>>> import numpy as np
>>> np.set_printoptions(precision=3, suppress=True, linewidth=200, legacy="1.25")
>>> M = np.loadtxt("case9.csv", delimiter=",")
>>> M
array([[-1., -2., -2.,  0.],
       [-2., -1., -2.,  0.],
       [-2., -2., -1.,  0.],
       [ 0.,  0.,  0., -1.]])
>>> # 2 blocks once reordered
>>> q, evecs = np.linalg.qr(M[:, :2])[0], np.linalg.qr(M[:, 2:])[0]
>>> sigma = np.linalg.svd(q.T @ evecs, compute_uv=False)
>>> sigma
array([0.915, 0.   ])
>>> (sigma > 0.9).sum()
1
>>> round(np.linalg.norm(q @ q.T - evecs @ evecs.T, 2), 3)
1.0
>>> np.allclose(M, M.T)
True
>>> (M + M.T) / 2
array([[-1., -2., -2.,  0.],
       [-2., -1., -2.,  0.],
       [-2., -2., -1.,  0.],
       [ 0.,  0.,  0., -1.]])
>>> np.linalg.matrix_power(M, 3)
array([[-41., -42., -42.,   0.],
       [-42., -41., -42.,   0.],
       [-42., -42., -41.,   0.],
       [  0.,   0.,   0.,  -1.]])
>>> np.allclose(M @ M.T, M.T @ M)
True
>>> round(np.abs(np.linalg.eigvals(M)).max(), 3)
5.0
>>> np.trace(M)
-4.0
>>> w, evecs = np.linalg.eigh(M)
>>> np.round(w.sum(), 3), np.trace(M)
(-4.0, -4.0)
>>> np.round(evecs.T @ M @ evecs, 3) + 0
array([[-5.,  0.,  0.,  0.],
       [ 0., -1.,  0.,  0.],
       [ 0.,  0.,  1.,  0.],
       [ 0.,  0.,  0.,  1.]])
>>> th = np.deg2rad(15)
>>> W0 = np.eye(6)
>>> W0[np.ix_([0, 2], [0, 2])] = [[np.cos(th), -np.sin(th)], [np.sin(th), np.cos(th)]]
>>> W0
array([[ 0.966,  0.   , -0.259,  0.   ,  0.   ,  0.   ],
       [ 0.   ,  1.   ,  0.   ,  0.   ,  0.   ,  0.   ],
       [ 0.259,  0.   ,  0.966,  0.   ,  0.   ,  0.   ],
       [ 0.   ,  0.   ,  0.   ,  1.   ,  0.   ,  0.   ],
       [ 0.   ,  0.   ,  0.   ,  0.   ,  1.   ,  0.   ],
       [ 0.   ,  0.   ,  0.   ,  0.   ,  0.   ,  1.   ]])
>>> # 5 blocks once reordered
>>> np.linalg.norm(W0, axis=1).argmax()
0
>>> np.linalg.norm(W0, axis=0)
array([1., 1., 1., 1., 1., 1.])
>>> np.round(np.linalg.norm(W0[2], 1), 3), round(np.linalg.norm(W0[2], np.inf), 3)
(1.225, 0.966)
>>> def softmax(z):
...     e = np.exp(z - z.max(axis=-1, keepdims=True))
...     return e / e.sum(axis=-1, keepdims=True)
... 
>>> softmax(W0[5])
array([0.13 , 0.13 , 0.13 , 0.13 , 0.13 , 0.352])
>>> att = W0 @ W0.T / np.sqrt(6)
>>> softmax(att)[5] @ W0
array([0.188, 0.154, 0.109, 0.154, 0.154, 0.231])
>>> softmax(att + np.triu(np.full(att.shape, -np.inf), 1))
array([[1.   , 0.   , 0.   , 0.   , 0.   , 0.   ],
       [0.399, 0.601, 0.   , 0.   , 0.   , 0.   ],
       [0.285, 0.285, 0.429, 0.   , 0.   , 0.   ],
       [0.222, 0.222, 0.222, 0.334, 0.   , 0.   ],
       [0.182, 0.182, 0.182, 0.182, 0.273, 0.   ],
       [0.154, 0.154, 0.154, 0.154, 0.154, 0.231]])
>>> rng = np.random.default_rng(84)
>>> idx = rng.permutation(6)
>>> Y = W0[:, idx] * rng.choice([-1, 1], 6)
>>> Y
array([[ 0.966, -0.   ,  0.259, -0.   ,  0.   , -0.   ],
       [ 0.   , -0.   , -0.   , -0.   ,  0.   , -1.   ],
       [ 0.259, -0.   , -0.966, -0.   ,  0.   , -0.   ],
       [ 0.   , -0.   , -0.   , -0.   ,  1.   , -0.   ],
       [ 0.   , -0.   , -0.   , -1.   ,  0.   , -0.   ],
       [ 0.   , -1.   , -0.   , -0.   ,  0.   , -0.   ]])
>>> left, _, Vt = np.linalg.svd(W0.T @ Y)
>>> np.round(left @ Vt, 3) + 0
array([[ 1.,  0.,  0.,  0.,  0.,  0.],
       [ 0.,  0.,  0.,  0.,  0., -1.],
       [ 0.,  0., -1.,  0.,  0.,  0.],
       [ 0.,  0.,  0.,  0.,  1.,  0.],
       [ 0.,  0.,  0., -1.,  0.,  0.],
       [ 0., -1.,  0.,  0.,  0.,  0.]])
>>> m1 = np.vander(np.arange(3) - 1, 4, increasing=True)
>>> m1
array([[ 1, -1,  1, -1],
       [ 1,  0,  0,  0],
       [ 1,  1,  1,  1]])
>>> x = np.array([-2, -1, 3, -2])
>>> h1 = np.maximum(m1 @ x, 0)
>>> np.maximum(m1 @ x, 0) - np.maximum(-m1 @ x, 0)
array([ 4, -2, -2])
>>> m1 * (h1 > 1e-9)[:, None]
array([[ 1, -1,  1, -1],
       [ 0,  0,  0,  0],
       [ 0,  0,  0,  0]])
>>> np.maximum(m1 @ (3 * x), 0)
array([12,  0,  0])
>>> np.unravel_index(np.abs(m1).argmax(), m1.shape)
(0, 0)
>>> np.linalg.matrix_rank(m1)
3
>>> r0 = np.array([0, 2, 3])
>>> np.convolve(m1[1], r0)
array([0, 2, 3, 0, 0, 0])
>>> np.correlate(m1[1], m1[2], "full")
array([1, 1, 1, 1, 0, 0, 0])
>>> np.array([np.convolve(row, r0, "same") for row in m1])
array([[ 2,  1, -1,  1],
       [ 2,  3,  0,  0],
       [ 2,  5,  5,  5]])
>>> C2 = m1.T @ m1
>>> np.trace(C2), (m1 ** 2).sum()
(9, 9)
>>> C2
array([[3, 0, 2, 0],
       [0, 2, 0, 2],
       [2, 0, 2, 0],
       [0, 2, 0, 2]])
>>> Y = m1 + rng.integers(-2, 3, (3, 2)) @ rng.integers(-2, 3, (2, 4))
>>> Y
array([[ 1, -1,  0, -7],
       [-3,  4,  1, -2],
       [ 1,  1,  2,  7]])
>>> np.round(np.linalg.svd(Y - m1, compute_uv=False), 3) + 0
array([8.926, 5.597, 0.   ])
>>> arr = np.array([[-2.6, 2.0, -0.4],
...     [-0.8, 24.0, 1.6],
...     [-0.2, -5.0, -0.1],
...     [0.1, 9.0, 0.6]])
>>> # column 1 is much longer than the rest
>>> Y = arr / np.linalg.norm(arr, axis=1, keepdims=True)
>>> C2 = Y @ Y.T
>>> round(np.degrees(np.arccos(np.clip(C2[0, 1], -1, 1))), 3)
51.563
>>> np.argwhere(np.triu(np.abs(C2) > 0.95, 1))
array([[1, 2],
       [1, 3],
       [2, 3]])
>>> np.linalg.norm(Y, axis=1)
array([1., 1., 1., 1.])
>>> q, r_ = np.linalg.qr(arr)
>>> np.round(np.trace(q @ q.T), 3)
3.0
>>> np.abs(np.diag(r_))
array([ 2.729, 24.861,  0.304])
>>> q.shape, r_.shape
((4, 3), (3, 3))
>>> q @ r_
array([[-2.6,  2. , -0.4],
       [-0.8, 24. ,  1.6],
       [-0.2, -5. , -0.1],
       [ 0.1,  9. ,  0.6]])
>>> r_
array([[  2.729,  -8.243,  -0.059],
       [  0.   , -24.861,  -1.73 ],
       [  0.   ,   0.   ,  -0.304]])
>>> q
array([[-0.953,  0.235,  0.159],
       [-0.293, -0.868, -0.265],
       [-0.073,  0.225, -0.939],
       [ 0.037, -0.374,  0.149]])
>>> q, evecs = np.linalg.qr(arr[:, :2])[0], np.linalg.qr(arr[:, 2:])[0]
>>> sigma = np.linalg.svd(q.T @ evecs, compute_uv=False)
>>> sigma
array([0.985])
>>> proj = arr @ np.linalg.solve(arr.T @ arr, arr.T)
>>> np.allclose(proj @ proj, proj)
True
>>> np.round(np.linalg.eigvalsh(proj), 3) + 0
array([0., 1., 1., 1.])
>>> proj
array([[ 0.988,  0.033, -0.027, -0.099],
       [ 0.033,  0.91 ,  0.074,  0.275],
       [-0.027,  0.074,  0.938, -0.227],
       [-0.099,  0.275, -0.227,  0.164]])
>>> Y = np.c_[arr[:, :2] @ np.array([[0, 2], [1, 2]]), np.array([0, 1, 4, 9])]
>>> Y
array([[  2. ,  -1.2,   0. ],
       [ 24. ,  46.4,   1. ],
       [ -5. , -10.4,   4. ],
       [  9. ,  18.2,   9. ]])
>>> np.linalg.matrix_rank(np.c_[arr, Y])
4
>>> np.linalg.norm(np.linalg.qr(arr)[0].T @ Y, axis=0) ** 2 / ((Y ** 2).sum(axis=0) + 1e-12)
array([1.   , 1.   , 0.188])
>>> np.round(np.linalg.lstsq(arr, Y[:, 0])[0], 3) + 0
array([0., 1., 0.])
>>> X = np.load("sample8.npy")
>>> X
array([[2, 1, 1, 2, 1, 1, 0],
       [0, 2, 0, 2, 2, 1, 0],
       [0, 0, 0, 1, 0, 1, 0],
       [0, 0, 0, 1, 1, 1, 2],
       [0, 0, 0, 0, 0, 1, 1],
       [0, 0, 0, 0, 0, 1, 1],
       [0, 0, 0, 0, 0, 0, 1]])
>>> # looks like rank 6
>>> np.linalg.lstsq(X[:-1].T, X[-1])[2]
5
>>> np.unique(X.round(6), axis=0).shape
(6, 7)
>>> np.round(X @ np.linalg.pinv(X) @ X, 3) + 0
array([[2., 1., 1., 2., 1., 1., 0.],
       [0., 2., 0., 2., 2., 1., 0.],
       [0., 0., 0., 1., 0., 1., 0.],
       [0., 0., 0., 1., 1., 1., 2.],
       [0., 0., 0., 0., 0., 1., 1.],
       [0., 0., 0., 0., 0., 1., 1.],
       [0., 0., 0., 0., 0., 0., 1.]])
>>> np.allclose(X[:-1].T @ np.linalg.lstsq(X[:-1].T, X[-1])[0], X[-1])
False
>>> np.linalg.matrix_rank(X)
6
>>> X.mean(axis=0)
array([0.286, 0.429, 0.143, 0.857, 0.571, 0.857, 0.714])
>>> np.round(np.linalg.svd(X, compute_uv=False), 3) + 0
array([5.053, 2.835, 1.881, 1.141, 0.711, 0.289, 0.   ])
>>> X.sum(axis=1)
array([8, 7, 2, 5, 2, 2, 1])
>>> np.unravel_index(np.abs(X).argmax(), X.shape)
(0, 0)
>>> np.count_nonzero(X)
21
>>> np.abs(X).max()
2
>>> X.sum(axis=0)
array([2, 3, 1, 6, 4, 6, 5])
>>> np.diff(X, axis=0)
array([[-2,  1, -1,  0,  1,  0,  0],
       [ 0, -2,  0, -1, -2,  0,  0],
       [ 0,  0,  0,  0,  1,  0,  2],
       [ 0,  0,  0, -1, -1,  0, -1],
       [ 0,  0,  0,  0,  0,  0,  0],
       [ 0,  0,  0,  0,  0, -1,  0]])
>>> idx = rng.permutation(7)
>>> idx
array([2, 6, 1, 3, 0, 4, 5])
>>> Y = X[idx][:, idx]
>>> np.diag(Y)
array([0, 1, 2, 1, 2, 0, 1])
>>> np.trace(Y)
7
>>> feats = np.tril(np.array([[2, 4, 4, 3], [4, 3, 0, 3], [2, 5, 1, 4], [1, 2, 4, 5]]), -1) + np.eye(4, dtype=int)
>>> feats
array([[1, 0, 0, 0],
       [4, 1, 0, 0],
       [2, 5, 1, 0],
       [1, 2, 4, 1]])
>>> # triangular, det is the product of the diagonal
>>> left, sigma, Vt = np.linalg.svd(feats)
>>> sigma
array([6.997, 3.698, 2.715, 0.014])
>>> Y = left[:, :3] @ np.diag(sigma[:3]) @ Vt[:3]
>>> np.round(np.linalg.norm(feats - Y) / np.linalg.norm(feats), 3)
0.002
>>> np.linalg.matrix_rank(Y)
3
>>> Y
array([[ 1.   ,  0.001, -0.004,  0.013],
       [ 4.   ,  1.   ,  0.001, -0.004],
       [ 2.   ,  5.   ,  1.   ,  0.001],
       [ 1.   ,  2.   ,  4.   ,  1.   ]])
>>> np.round(np.linalg.norm(feats - Y, 2), 3), round(sigma[3], 3)
(0.014, 0.014)
>>> np.round(np.abs(feats - Y).max(), 3)
0.013
>>> np.linalg.matrix_rank(feats, rtol=0.05)
3
>>> np.round(np.linalg.norm(feats, 2), 3)
6.997
>>> round(float(np.linalg.norm(feats[2], 1)), 3), round(np.linalg.norm(feats[2], np.inf), 3)
(8.0, 5.0)
>>> round(np.linalg.norm(feats, "nuc"), 3)
13.424
>>> mat = np.load("x.npy")
>>> mat
array([[ 1.   ,  0.   ,  0.   ],
       [ 0.   ,  0.707,  0.707],
       [ 0.   , -0.707,  0.707]])
>>> # 2 groups of indices that never mix
>>> x = np.array([0, 2, 2])
>>> round(float(np.linalg.norm(x)), 3), np.round(np.linalg.norm(mat @ x), 3)
(2.828, 2.828)
>>> [p for p in range(1, 25) if np.allclose(np.linalg.matrix_power(mat, p), np.eye(3))]
[8, 16, 24]
>>> np.round(np.linalg.det(mat.T), 3)
1.0
>>> np.round(np.einsum("ij,ji->", mat, mat), 3)
1.0
>>> np.round(np.linalg.eigvals(mat).sum().real, 3)
2.414
>>> Y = np.array([[0, 3, -1], [3, -1, -1]])
>>> cent = np.kron(Y, mat)
>>> np.linalg.matrix_rank(cent)
6
>>> round(np.linalg.norm(cent, 2), 3), np.round(np.linalg.norm(Y, 2) * np.linalg.norm(mat, 2), 3)
(3.544, 3.544)
>>> proj = np.triu(np.array([[3, 5, -2], [2, -3, -5], [4, 0, -5]]), 1) + np.eye(3)
>>> Y = proj @ mat @ np.linalg.inv(proj)
>>> round(np.linalg.det(Y), 3)
1.0
>>> np.poly(Y)
array([ 1.   , -2.414,  2.414, -1.   ])
>>> t3 = np.stack([mat, -1 * mat, mat[::-1]])
>>> np.linalg.matrix_rank(t3.reshape(3, -1))
2
>>> (t3 @ mat.T).shape
(3, 3, 3)
>>> t3.sum(axis=0)
array([[ 0.   , -0.707,  0.707],
       [ 0.   ,  0.707,  0.707],
       [ 1.   ,  0.   ,  0.   ]])
>>> data = np.load("block1.npy")
>>> data
array([[ 0.5  ,  0.9  ,  0.3  ,  0.   ,  0.8  , -1.   ],
       [-0.2  ,  0.6  , -0.4  , -1.8  ,  0.6  ,  0.1  ],
       [-0.3  ,  0.   , -0.2  ,  1.   ,  0.6  , -1.5  ],
       [ 0.9  , -1.   , -1.5  , -1.5  ,  1.7  ,  0.5  ],
       [-0.167, -0.046, -0.18 ,  0.916,  0.519, -1.532]])
>>> data.reshape(2, -1)
array([[ 0.5  ,  0.9  ,  0.3  ,  0.   ,  0.8  , -1.   , -0.2  ,  0.6  , -0.4  , -1.8  ,  0.6  ,  0.1  , -0.3  ,  0.   , -0.2  ],
       [ 1.   ,  0.6  , -1.5  ,  0.9  , -1.   , -1.5  , -1.5  ,  1.7  ,  0.5  , -0.167, -0.046, -0.18 ,  0.916,  0.519, -1.532]])
>>> t3 = data.reshape(5, 2, -1)
>>> t3.sum(axis=1)
array([[ 0.5  ,  1.7  , -0.7  ],
       [-2.   ,  1.2  , -0.3  ],
       [ 0.7  ,  0.6  , -1.7  ],
       [-0.6  ,  0.7  , -1.   ],
       [ 0.749,  0.473, -1.712]])
>>> W = np.array([[2, 1, 0, 2],
...     [1, 3, 1, 0],
...     [1, 1, 1, 2],
...     [2, 2, 3, 2],
...     [0, 2, 2, 1],
...     [3, 0, 2, 2]])
>>> b = np.array([-3, -3, -3, -3])
>>> act = np.maximum(data @ W + b, 0)
>>> act
array([[0. , 2.1, 0. , 0. ],
       [0. , 0. , 0. , 0. ],
       [0. , 0. , 0. , 0. ],
       [0. , 0. , 0. , 0. ],
       [0. , 0. , 0. , 0. ]])
>>> (act > 0).astype(int)
array([[0, 1, 0, 0],
       [0, 0, 0, 0],
       [0, 0, 0, 0],
       [0, 0, 0, 0],
       [0, 0, 0, 0]])
>>> cent = np.array([[3, 3, 5], [6, 1, 2], [-9, 8, -2], [-2, -2, 2]])
>>> (act @ cent).round(6).argmax(axis=1)
array([0, 0, 0, 0, 0])
>>> W @ cent
array([[  8,   3,  16],
       [ 12,  14,   9],
       [ -4,   8,   9],
       [-13,  28,  12],
       [ -8,  16,   2],
       [-13,  21,  15]])
